$ python3 -q
>>> import numpy as np
>>> from numpy import linalg as LA
>>> np.set_printoptions(precision=2, suppress=True, linewidth=140)
>>> data = np.load("dump.npy")
>>> data
array([[ 3,  0,  0,  0, -3,  0,  0,  0],
       [ 0,  0,  0,  0,  0, -2,  0,  2],
       [ 0,  0, -2,  1,  0,  0,  0,  0],
       [ 0,  0,  2,  2,  0,  0,  0,  0],
       [-1,  0,  0,  0, -2,  0,  0,  0],
       [ 0, -1,  0,  0,  0, -1,  1, -2],
       [ 0,  0,  0,  0,  0,  2, -2, -1],
       [ 0,  0,  0,  0,  0, -1,  0,  2]])
>>> x0 = np.array([-2, -2, -2, 0, 2, 1, 2, -1])
>>> h = np.maximum(data @ x0, 0)
>>> np.tanh(data @ x0)
array([-1.  , -1.  ,  1.  , -1.  , -0.96,  1.  , -0.76, -1.  ])
>>> data.T @ h
array([  0,  -5,  -8,   4,   0,  -5,   5, -10])
>>> np.flatnonzero(h > 1e-9)
array([2, 5])
>>> np.maximum(data @ x0, 0) - np.maximum(-data @ x0, 0)
array([-12,  -4,   4,  -4,  -2,   5,  -1,  -3])
>>> h
array([0, 0, 4, 0, 0, 5, 0, 0])
>>> G = data.T @ data
>>> np.diag(G)
array([10,  1,  8,  5, 13, 10,  5, 13])
>>> LA.eigvalsh(G)[::-1]
array([18.66, 18.47,  9.3 ,  9.  ,  4.34,  4.  ,  1.15,  0.08])
>>> w1 = np.array([[3, 1, 1, 3],
...     [1, 3, 3, 3],
...     [3, 0, 3, 0],
...     [2, 1, 3, 3],
...     [3, 1, 3, 0],
...     [3, 3, 0, 2],
...     [1, 3, 2, 1],
...     [0, 1, 3, 2]])
>>> coef = np.array([-2, 1, -2, 0])
>>> hid = np.maximum(data @ w1 + coef, 0)
>>> hid
array([[ 0,  1,  0,  9],
       [ 0,  0,  4,  0],
       [ 0,  2,  0,  3],
       [ 8,  3, 10,  6],
       [ 0,  0,  0,  0],
       [ 0,  0,  0,  0],
       [ 2,  0,  0,  0],
       [ 0,  0,  4,  2]])
>>> LA.matrix_rank(hid)
np.int64(4)
>>> basis = np.array([[0, 0, -1], [4, -2, 3], [-5, 1, -3], [-4, -1, 5]])
>>> hid @ basis
array([[-32, -11,  48],
       [-20,   4, -12],
       [ -4,  -7,  21],
       [-62,  -2,   1],
       [  0,   0,   0],
       [  0,   0,   0],
       [  0,   0,  -2],
       [-28,   2,  -2]])
>>> (hid @ basis).round(6).argmax(axis=1)
array([2, 1, 2, 2, 0, 0, 0, 1])
>>> x0 = np.array([-2, 1, -1, 1])
>>> h = np.maximum(hid @ x0, 0)
>>> np.maximum(hid @ (3 * x0), 0)
array([30,  0, 15,  0,  0,  0,  0,  0])
>>> hid.T @ h
array([  0,  20,   0, 105])
>>> np.maximum(hid @ x0, 0) - np.maximum(-hid @ x0, 0)
array([ 10,  -4,   5, -17,   0,   0,  -4,  -2])
>>> M2 = data / np.sqrt((data ** 2).mean(axis=1, keepdims=True))
>>> M2[4]
array([-1.26,  0.  ,  0.  ,  0.  , -2.53,  0.  ,  0.  ,  0.  ])
>>> M2 = np.array([[0.0, -1.8, -0.1],
...     [-0.9, 0.0, -0.4],
...     [-0.7, 0.4, -1.0],
...     [0.6, 0.3, 0.8],
...     [-0.4, 0.3, -0.8],
...     [1.0, 0.6, 0.4],
...     [0.0, 0.1, -0.4],
...     [-1.2, -0.2, -0.5],
...     [-0.5, 1.1, 0.2],
...     [1.5, -0.2, 0.0],
...     [0.2, 0.1, 0.2],
...     [-0.2, -0.1, 0.9]])
>>> basis = np.array([[1.4, -1.3, -0.1, -0.9, -0.3, -1.7, -0.4, 0.4, 0.0, 0.4, 0.0, -0.4],
...     [-1.0, -0.6, -0.2, -1.3, 0.8, 3.3, 0.0, 0.9, 0.9, 0.2, 0.0, 0.5],
...     [-0.4, 0.9, 1.6, 1.4, 0.9, 0.2, 1.3, -1.5, -1.0, 1.8, 0.4, 1.8]])
>>> K = M2 @ basis
>>> K
array([[ 1.84,  0.99,  0.2 ,  2.2 , -1.53, -5.96, -0.13, -1.47, -1.52, -0.54, -0.04, -1.08],
       [-1.1 ,  0.81, -0.55,  0.25, -0.09,  1.45, -0.16,  0.24,  0.4 , -1.08, -0.16, -0.36],
       [-0.98, -0.23, -1.61, -1.29, -0.37,  2.31, -1.02,  1.58,  1.36, -2.  , -0.4 , -1.32],
       [ 0.22, -0.24,  1.16,  0.19,  0.78,  0.13,  0.8 , -0.69, -0.53,  1.74,  0.32,  1.35],
       [-0.54, -0.38, -1.3 , -1.15, -0.36,  1.51, -0.88,  1.31,  1.07, -1.54, -0.32, -1.13],
       [ 0.64, -1.3 ,  0.42, -1.12,  0.54,  0.36,  0.12,  0.34,  0.14,  1.24,  0.16,  0.62],
       [ 0.06, -0.42, -0.66, -0.69, -0.28,  0.25, -0.52,  0.69,  0.49, -0.7 , -0.16, -0.67],
       [-1.28,  1.23, -0.64,  0.64, -0.25,  1.28, -0.17,  0.09,  0.32, -1.42, -0.2 , -0.52],
       [-1.88,  0.17,  0.15, -0.7 ,  1.21,  4.52,  0.46,  0.49,  0.79,  0.38,  0.08,  1.11],
       [ 2.3 , -1.83, -0.11, -1.09, -0.61, -3.21, -0.6 ,  0.42, -0.18,  0.56,  0.  , -0.7 ],
       [ 0.1 , -0.14,  0.28, -0.03,  0.2 ,  0.03,  0.18, -0.13, -0.11,  0.46,  0.08,  0.33],
       [-0.54,  1.13,  1.48,  1.57,  0.79,  0.19,  1.25, -1.52, -0.99,  1.52,  0.36,  1.65]])
>>> rk = LA.matrix_rank(K)
>>> rk
np.int64(3)
>>> null = LA.svd(K)[2][rk:].T
>>> LA.matrix_rank(K.T @ K), LA.matrix_rank(K @ K.T)
(np.int64(3), np.int64(3))
>>> np.round(null @ null.T, 2) + 0
array([[ 0.74,  0.22, -0.03,  0.13,  0.03,  0.32,  0.04, -0.03,  0.03, -0.13, -0.01,  0.02],
       [ 0.22,  0.63,  0.  , -0.34,  0.05, -0.04, -0.06,  0.16,  0.07,  0.18,  0.01,  0.01],
       [-0.03,  0.  ,  0.84, -0.07, -0.1 ,  0.02, -0.12,  0.12,  0.09, -0.23, -0.04, -0.18],
       [ 0.13, -0.34, -0.07,  0.64,  0.04,  0.12, -0.09,  0.22,  0.13,  0.08, -0.01, -0.03],
       [ 0.03,  0.05, -0.1 ,  0.04,  0.89, -0.17, -0.07,  0.02,  0.01, -0.16, -0.03, -0.14],
       [ 0.32, -0.04,  0.02,  0.12, -0.17,  0.27, -0.04, -0.11, -0.15,  0.01,  0.  , -0.13],
       [ 0.04, -0.06, -0.12, -0.09, -0.07, -0.04,  0.9 ,  0.1 ,  0.07, -0.13, -0.03, -0.14],
       [-0.03,  0.16,  0.12,  0.22,  0.02, -0.11,  0.1 ,  0.83, -0.12,  0.08,  0.03,  0.1 ],
       [ 0.03,  0.07,  0.09,  0.13,  0.01, -0.15,  0.07, -0.12,  0.91,  0.08,  0.02,  0.07],
       [-0.13,  0.18, -0.23,  0.08, -0.16,  0.01, -0.13,  0.08,  0.08,  0.6 , -0.07, -0.27],
       [-0.01,  0.01, -0.04, -0.01, -0.03,  0.  , -0.03,  0.03,  0.02, -0.07,  0.99, -0.05],
       [ 0.02,  0.01, -0.18, -0.03, -0.14, -0.13, -0.14,  0.1 ,  0.07, -0.27, -0.05,  0.77]])
>>> [int(LA.matrix_rank(np.delete(K, i, axis=0))) for i in range(12)]
[3, 3, 3, 3, 3, 3, 3, 3, 3, 3, 3, 3]
>>> null.shape
(12, 9)
>>> [int(LA.matrix_rank(K[:i])) for i in range(1, len(K) + 1)]
[1, 2, 3, 3, 3, 3, 3, 3, 3, 3, 3, 3]
>>> [int(LA.matrix_rank(K[:, :j + 1])) for j in range(12)]
[1, 2, 3, 3, 3, 3, 3, 3, 3, 3, 3, 3]
>>> w1 = np.array([[-1, -2, 0, 0, 2, -1],
...     [-3, 1, -2, 2, -3, 3],
...     [-2, 3, -1, -3, 1, -3],
...     [-3, 2, 3, -3, -2, -2],
...     [3, -3, 3, 2, -2, -3],
...     [0, -3, -1, 0, 2, 1],
...     [-2, -2, -1, 0, 1, 1],
...     [2, -2, 2, 1, 2, 0],
...     [-3, -2, -3, 0, 3, -3],
...     [3, -2, 0, -1, 0, -2],
...     [0, -3, 3, 1, -2, 2],
...     [1, 1, -3, -3, 2, 1]])
>>> coef = np.array([-3, -1, 0, 0, -1, -1])
>>> hid = np.maximum(K @ w1 + coef, 0)
>>> LA.matrix_rank(hid)
np.int64(6)
>>> (hid > 0).astype(int)
array([[0, 1, 1, 0, 0, 0],
       [0, 0, 0, 1, 0, 1],
       [0, 0, 0, 1, 1, 1],
       [1, 0, 0, 0, 0, 0],
       [0, 0, 0, 1, 1, 1],
       [1, 0, 0, 0, 1, 0],
       [0, 0, 1, 1, 1, 1],
       [0, 1, 0, 1, 0, 1],
       [1, 0, 0, 1, 1, 1],
       [1, 1, 1, 1, 1, 0],
       [0, 0, 0, 0, 0, 0],
       [0, 1, 0, 0, 0, 0]])
>>> basis = np.array([[-3, -1], [0, 0], [-2, 0], [-3, -1], [2, 1], [3, -1]])
>>> (hid @ basis).round(6).argmax(axis=1)
array([1, 0, 0, 1, 0, 1, 1, 0, 0, 1, 0, 0])
>>> feats = np.loadtxt("layer15.csv", delimiter=",")
>>> feats
array([[6., 6., 8., 9., 5., 9., 9., 4., 7.],
       [3., 8., 6., 4., 3., 9., 3., 9., 2.],
       [4., 3., 1., 3., 4., 3., 2., 8., 8.],
       [8., 8., 6., 2., 9., 7., 0., 5., 1.],
       [2., 7., 5., 2., 4., 6., 3., 9., 6.],
       [5., 6., 0., 8., 7., 9., 7., 9., 9.],
       [6., 8., 6., 6., 2., 2., 5., 9., 8.],
       [2., 7., 9., 0., 3., 3., 7., 6., 4.],
       [2., 2., 7., 0., 2., 1., 4., 6., 1.]])
>>> M2 = np.array([[2, 0],
...     [1, 0],
...     [3, 2],
...     [1, 1],
...     [3, 2],
...     [0, 3],
...     [0, 0],
...     [1, 3],
...     [0, 0]])
>>> feats @ M2
array([[70., 74.],
       [54., 76.],
       [37., 46.],
       [76., 68.],
       [49., 65.],
       [54., 76.],
       [59., 55.],
       [53., 51.],
       [39., 39.]])
>>> x0 = np.array([5, 2, 1, 2, -9, 0, 3, -3, -4])
>>> feats @ np.ones(9)
array([63., 47., 36., 46., 44., 60., 52., 41., 25.])
>>> LA.norm(feats @ x0) <= LA.norm(feats, 2) * LA.norm(x0) + 1e-9
np.True_
>>> feats @ np.eye(9)[7]
array([4., 9., 8., 5., 9., 9., 9., 6., 6.])
>>> np.sign((feats @ x0).round(6))
array([ 1., -1., -1., -1., -1., -1.,  1., -1., -1.])
>>> (feats * x0).sum(axis=1)
array([ 10.,  -8., -53., -34., -45., -52.,   2.,  -7.,  -7.])
>>> (feats @ x0).argmax()
np.int64(0)
>>> feats @ feats
array([[289., 383., 310., 256., 288., 343., 267., 460., 333.],
       [189., 298., 230., 181., 211., 279., 221., 353., 250.],
       [128., 209., 229., 101., 141., 174., 178., 243., 152.],
       [177., 288., 227., 200., 208., 309., 223., 342., 260.],
       [155., 262., 236., 139., 172., 227., 205., 328., 214.],
       [249., 382., 345., 213., 265., 328., 281., 429., 279.],
       [210., 311., 315., 166., 207., 261., 230., 357., 226.],
       [152., 240., 206., 145., 140., 189., 180., 320., 229.],
       [ 93., 145., 130.,  83.,  87., 105., 117., 187., 152.]])
>>> round(np.abs(LA.eigvals(feats)).max(), 2)
np.float64(45.33)
>>> (feats + feats.T) / 2
array([[6. , 4.5, 6. , 8.5, 3.5, 7. , 7.5, 3. , 4.5],
       [4.5, 8. , 4.5, 6. , 5. , 7.5, 5.5, 8. , 2. ],
       [6. , 4.5, 1. , 4.5, 4.5, 1.5, 4. , 8.5, 7.5],
       [8.5, 6. , 4.5, 2. , 5.5, 7.5, 3. , 2.5, 0.5],
       [3.5, 5. , 4.5, 5.5, 4. , 6.5, 2.5, 6. , 4. ],
       [7. , 7.5, 1.5, 7.5, 6.5, 9. , 4.5, 6. , 5. ],
       [7.5, 5.5, 4. , 3. , 2.5, 4.5, 5. , 8. , 6. ],
       [3. , 8. , 8.5, 2.5, 6. , 6. , 8. , 6. , 5. ],
       [4.5, 2. , 7.5, 0.5, 4. , 5. , 6. , 5. , 1. ]])
>>> np.allclose(feats @ feats.T, feats.T @ feats)
False
>>> np.sort(np.abs(LA.eigvals(feats)))
array([ 3.38,  3.38,  3.69,  3.69,  4.36,  4.36,  7.38,  8.26, 45.33])
>>> np.allclose(feats, feats.T)
False
>>> rng = np.random.default_rng(36)
>>> lab = rng.permutation(9)
>>> lab
array([8, 0, 7, 4, 1, 5, 2, 3, 6])
>>> M2 = feats[lab][:, lab]
>>> np.allclose(M2, feats)
False
>>> np.sort(np.abs(LA.eigvals(M2)))
array([ 3.38,  3.38,  3.69,  3.69,  4.36,  4.36,  7.38,  8.26, 45.33])
>>> mat = np.loadtxt("block19.csv", delimiter=",")
>>> mat
array([[ 0.87,  0.  ,  0.  ,  0.  ,  0.  ,  0.  ,  0.  , -0.5 ,  0.  ,  0.  ,  0.  ,  0.  ],
       [ 0.  ,  1.  ,  0.  ,  0.  ,  0.  ,  0.  ,  0.  ,  0.  ,  0.  ,  0.  ,  0.  ,  0.  ],
       [ 0.  ,  0.  ,  1.  ,  0.  ,  0.  ,  0.  ,  0.  ,  0.  ,  0.  ,  0.  ,  0.  ,  0.  ],
       [ 0.  ,  0.  ,  0.  ,  1.  ,  0.  ,  0.  ,  0.  ,  0.  ,  0.  ,  0.  ,  0.  ,  0.  ],
       [ 0.  ,  0.  ,  0.  ,  0.  ,  1.  ,  0.  ,  0.  ,  0.  ,  0.  ,  0.  ,  0.  ,  0.  ],
       [ 0.  ,  0.  ,  0.  ,  0.  ,  0.  ,  1.  ,  0.  ,  0.  ,  0.  ,  0.  ,  0.  ,  0.  ],
       [ 0.  ,  0.  ,  0.  ,  0.  ,  0.  ,  0.  ,  1.  ,  0.  ,  0.  ,  0.  ,  0.  ,  0.  ],
       [ 0.5 ,  0.  ,  0.  ,  0.  ,  0.  ,  0.  ,  0.  ,  0.87,  0.  ,  0.  ,  0.  ,  0.  ],
       [ 0.  ,  0.  ,  0.  ,  0.  ,  0.  ,  0.  ,  0.  ,  0.  ,  1.  ,  0.  ,  0.  ,  0.  ],
       [ 0.  ,  0.  ,  0.  ,  0.  ,  0.  ,  0.  ,  0.  ,  0.  ,  0.  ,  1.  ,  0.  ,  0.  ],
       [ 0.  ,  0.  ,  0.  ,  0.  ,  0.  ,  0.  ,  0.  ,  0.  ,  0.  ,  0.  ,  1.  ,  0.  ],
       [ 0.  ,  0.  ,  0.  ,  0.  ,  0.  ,  0.  ,  0.  ,  0.  ,  0.  ,  0.  ,  0.  ,  1.  ]])
>>> x0 = np.array([0, 0, 1, 1, 2, 2, 3, 3, 2, 0, 1, 3])
>>> np.sort(np.abs(np.degrees(np.angle(LA.eigvals(mat)))))
array([ 0.,  0.,  0.,  0.,  0.,  0.,  0.,  0.,  0.,  0., 30., 30.])
>>> round(float(LA.det(mat)), 2)
1.0
>>> 12 - LA.matrix_rank(mat - np.eye(12), tol=1e-8)
np.int64(10)
>>> M2 = feats / np.sqrt((feats ** 2).mean(axis=1, keepdims=True))
>>> LA.norm(M2, axis=1)
array([3., 3., 3., 3., 3., 3., 3., 3., 3.])
>>> LA.matrix_rank(feats - feats.mean(axis=1, keepdims=True))
np.int64(8)
